>>> import numpy as np
>>> np.set_printoptions(precision=2, suppress=True, linewidth=200)
>>> def rnd(a):
...     return np.round(a, 2) + 0
... 
>>> X = np.load("case11.npy")
>>> X
array([[  2,   3,  -3,   3,  -3,   1,  -5,   2,   5],
       [  1,   4,   5,  -3,  -1,   3,  -4,  -3,  -3],
       [  2,   4,  -4,   0,  -2,   4,  -4,   0,   0],
       [  1,   1,  -2,   0,   1,   2,   4,  -5,   4],
       [  0,  -5, -13,   9,  -1,  -5,   3,   8,  11]])
>>> U, sigma, vt = np.linalg.svd(X)
>>> np.argmax(sigma[:-1] / (sigma[1:] + 1e-6)) + 1
np.int64(4)
>>> other = U[:, :4] @ np.diag(sigma[:4]) @ vt[:4]
>>> rnd(other)
array([[  2.,   3.,  -3.,   3.,  -3.,   1.,  -5.,   2.,   5.],
       [  1.,   4.,   5.,  -3.,  -1.,   3.,  -4.,  -3.,  -3.],
       [  2.,   4.,  -4.,   0.,  -2.,   4.,  -4.,   0.,   0.],
       [  1.,   1.,  -2.,   0.,   1.,   2.,   4.,  -5.,   4.],
       [  0.,  -5., -13.,   9.,  -1.,  -5.,   3.,   8.,  11.]])
>>> rk = np.linalg.matrix_rank(X)
>>> rk
np.int64(4)
>>> null = np.linalg.svd(X)[2][rk:].T
>>> print([int(np.linalg.matrix_rank(X[:, :j + 1])) for j in range(9)])
[1, 2, 3, 4, 4, 4, 4, 4, 4]
>>> np.linalg.matrix_rank(X.T @ X), np.linalg.matrix_rank(X @ X.T)
(np.int64(4), np.int64(4))
>>> [int(np.linalg.matrix_rank(X[:i])) for i in range(1, len(X) + 1)]
[1, 2, 3, 4, 4]
>>> np.linalg.lstsq(X[:-1].T, X[-1])[2]
np.int32(4)
>>> np.unique(X.round(6), axis=0).shape
(5, 9)
>>> print(np.allclose(X[:-1].T @ np.linalg.lstsq(X[:-1].T, X[-1])[0], X[-1]))
True
